>>> import numpy as np
>>> import numpy.linalg as la
>>> np.set_printoptions(precision=3, suppress=True, linewidth=120)
>>> def rd(a):
...     return np.round(a, 3) + 0
... 
>>> feats = np.load("test12.npy")
>>> print(feats)
[[-2. -3.  0. -3. -3.  0.  0.  0.  0.  0.]
 [-3. -2.  0. -3. -3.  0.  0.  0.  0.  0.]
 [ 0.  0. -2.  0.  0. -3. -3. -3. -3. -3.]
 [-3. -3.  0. -2. -3.  0.  0.  0.  0.  0.]
 [-3. -3.  0. -3. -2.  0.  0.  0.  0.  0.]
 [ 0.  0. -3.  0.  0. -2. -3. -3. -3. -3.]
 [ 0.  0. -3.  0.  0. -3. -2. -3. -3. -3.]
 [ 0.  0. -3.  0.  0. -3. -3. -2. -3. -3.]
 [ 0.  0. -3.  0.  0. -3. -3. -3. -2. -3.]
 [ 0.  0. -3.  0.  0. -3. -3. -3. -3. -2.]]
>>> t = np.radians(30)
>>> r_ = np.eye(10)
>>> r_[2, 2] = r_[9, 9] = np.cos(t)
>>> r_[2, 9], r_[9, 2] = -np.sin(t), np.sin(t)
>>> rd(r_)
array([[ 1.   ,  0.   ,  0.   ,  0.   ,  0.   ,  0.   ,  0.   ,  0.   ,  0.   ,  0.   ],
       [ 0.   ,  1.   ,  0.   ,  0.   ,  0.   ,  0.   ,  0.   ,  0.   ,  0.   ,  0.   ],
       [ 0.   ,  0.   ,  0.866,  0.   ,  0.   ,  0.   ,  0.   ,  0.   ,  0.   , -0.5  ],
       [ 0.   ,  0.   ,  0.   ,  1.   ,  0.   ,  0.   ,  0.   ,  0.   ,  0.   ,  0.   ],
       [ 0.   ,  0.   ,  0.   ,  0.   ,  1.   ,  0.   ,  0.   ,  0.   ,  0.   ,  0.   ],
       [ 0.   ,  0.   ,  0.   ,  0.   ,  0.   ,  1.   ,  0.   ,  0.   ,  0.   ,  0.   ],
       [ 0.   ,  0.   ,  0.   ,  0.   ,  0.   ,  0.   ,  1.   ,  0.   ,  0.   ,  0.   ],
       [ 0.   ,  0.   ,  0.   ,  0.   ,  0.   ,  0.   ,  0.   ,  1.   ,  0.   ,  0.   ],
       [ 0.   ,  0.   ,  0.   ,  0.   ,  0.   ,  0.   ,  0.   ,  0.   ,  1.   ,  0.   ],
       [ 0.   ,  0.   ,  0.5  ,  0.   ,  0.   ,  0.   ,  0.   ,  0.   ,  0.   ,  0.866]])
>>> A2 = feats @ r_.T
>>> np.allclose(feats @ feats.T, A2 @ A2.T)
True
